$ python3 -q
>>> import numpy as np
>>> np.set_printoptions(suppress=True, linewidth=160)
>>> u = np.array([-2, -3, 2, 3, -2, 0, 1])
>>> arr = -2 * np.eye(7) + np.outer(u, u)
>>> print(arr)
[[ 2.  6. -4. -6.  4.  0. -2.]
 [ 6.  7. -6. -9.  6.  0. -3.]
 [-4. -6.  2.  6. -4.  0.  2.]
 [-6. -9.  6.  7. -6.  0.  3.]
 [ 4.  6. -4. -6.  2.  0. -2.]
 [ 0.  0.  0.  0.  0. -2.  0.]
 [-2. -3.  2.  3. -2.  0. -1.]]
>>> evals, evecs = np.linalg.eigh(arr)
>>> print(np.round(np.linalg.eigvalsh(arr @ arr), 2))
[  4.   4.   4.   4.   4.   4. 841.]
>>> print(np.round(evecs.T @ arr @ evecs, 2) + 0)
[[-2.  0.  0.  0.  0.  0.  0.]
 [ 0. -2.  0.  0.  0.  0.  0.]
 [ 0.  0. -2.  0.  0.  0.  0.]
 [ 0.  0.  0. -2.  0.  0.  0.]
 [ 0.  0.  0.  0. -2.  0.  0.]
 [ 0.  0.  0.  0.  0. -2.  0.]
 [ 0.  0.  0.  0.  0.  0. 29.]]
>>> print(np.abs(evecs[:, -1]).round(6).argmax())
1
>>> print(np.round(evecs.T @ evecs, 2) + 0)
[[1. 0. 0. 0. 0. 0. 0.]
 [0. 1. 0. 0. 0. 0. 0.]
 [0. 0. 1. 0. 0. 0. 0.]
 [0. 0. 0. 1. 0. 0. 0.]
 [0. 0. 0. 0. 1. 0. 0.]
 [0. 0. 0. 0. 0. 1. 0.]
 [0. 0. 0. 0. 0. 0. 1.]]
>>> print(np.round(evecs @ np.diag(evals) @ evecs.T, 2))
[[ 2.  6. -4. -6.  4.  0. -2.]
 [ 6.  7. -6. -9.  6.  0. -3.]
 [-4. -6.  2.  6. -4.  0.  2.]
 [-6. -9.  6.  7. -6.  0.  3.]
 [ 4.  6. -4. -6.  2.  0. -2.]
 [ 0.  0.  0.  0.  0. -2.  0.]
 [-2. -3.  2.  3. -2.  0. -1.]]
>>> print((evals > 1e-8).sum(), (evals < -1e-8).sum())
1 6
>>> print(np.round(np.linalg.svd(arr, compute_uv=False), 2))
[29.  2.  2.  2.  2.  2.  2.]
>>> x = np.array([-8, 2, 5, -1, 1, -1, -4])
>>> target = arr @ x
>>> print(target)
[ -6. -37.  12.  35. -24.   2.  19.]
>>> print(np.round(np.linalg.solve(arr, target + arr[:, 5]), 2))
[-8.  2.  5. -1.  1. -0. -4.]
>>> print(np.round(np.linalg.solve(arr.T, arr[5]), 2))
[ 0.  0. -0. -0. -0.  1. -0.]
>>> print(np.round(np.linalg.solve(arr, target), 2))
[-8.  2.  5. -1.  1. -1. -4.]
>>> print(np.round(np.linalg.solve(arr, arr[:, 6]), 2) + 0)
[0. 0. 0. 0. 0. 0. 1.]
>>> F = np.loadtxt("sample14.csv", delimiter=",")
>>> print(F)
[[-3.  2.  3.  1.  1.  3. -2.  1.  2.  2.]
 [ 0. -1.  1. -1. -2. -1. -3. -3.  1.  3.]
 [ 2. -2.  0.  1.  3. -2.  3. -3.  0.  0.]
 [-1. -1.  2.  3.  2.  1.  3.  3. -1. -2.]
 [ 0.  2.  0. -1. -2. -2.  2.  3.  2.  0.]
 [ 3. -3.  3. -2. -1.  1.  2.  0.  1.  2.]
 [ 0. -3.  2.  0.  2. -2. -2. -3. -1.  0.]
 [ 1. -3.  1.  1. -1. -1.  0.  2.  1.  1.]
 [-3.  3. -3. -1.  1.  1.  2.  3.  2. -2.]
 [ 1.  3. -3. -3.  3.  2. -1. -1. -1. -2.]
 [ 2.  1.  0. -1.  1. -1.  3.  1. -2.  0.]
 [ 0. -2.  2.  2.  1. -2.  2.  0.  3.  2.]
 [-3.  1. -2. -2.  2.  3. -1.  3.  1. -3.]]
>>> x = np.array([3, 0, -3, 3, 2, 1, -1, 3, -2, 2])
>>> target = F @ x
>>> try:
...     np.linalg.solve(F, target)
... except np.linalg.LinAlgError as e:
...     print(repr(e))
... 
LinAlgError('Last 2 dimensions of the array must be square')
>>> print(np.round(np.linalg.solve(F.T @ F, F.T @ target), 2) + 0)
[ 3.  0. -3.  3.  2.  1. -1.  3. -2.  2.]
>>> print(np.round(np.linalg.pinv(F) @ F, 2) + 0)
[[1. 0. 0. 0. 0. 0. 0. 0. 0. 0.]
 [0. 1. 0. 0. 0. 0. 0. 0. 0. 0.]
 [0. 0. 1. 0. 0. 0. 0. 0. 0. 0.]
 [0. 0. 0. 1. 0. 0. 0. 0. 0. 0.]
 [0. 0. 0. 0. 1. 0. 0. 0. 0. 0.]
 [0. 0. 0. 0. 0. 1. 0. 0. 0. 0.]
 [0. 0. 0. 0. 0. 0. 1. 0. 0. 0.]
 [0. 0. 0. 0. 0. 0. 0. 1. 0. 0.]
 [0. 0. 0. 0. 0. 0. 0. 0. 1. 0.]
 [0. 0. 0. 0. 0. 0. 0. 0. 0. 1.]]
>>> rng = np.random.default_rng(55)
>>> target = target + 0.05 * rng.normal(size=13)
>>> print(target.round(2))
[ -4.96 -13.15   0.98   9.07  -6.06  -7.    -8.93   5.94  -0.96   7.09   8.02  -3.92  -0.01]
>>> coef, *_ = np.linalg.lstsq(F, target)
>>> print([round(float(np.linalg.norm(np.linalg.solve(F.T @ F + lam * np.eye(10), F.T @ target))), 2) for lam in (0, 1, 10, 100)])
[7.07, 5.76, 2.93, 1.03]
>>> print(coef.round())
[ 3.  0. -3.  3.  2.  1. -1.  3. -2.  2.]
>>> print(coef.round(2))
[ 3.01  0.01 -2.98  3.01  2.02  1.   -1.    3.   -1.99  1.98]
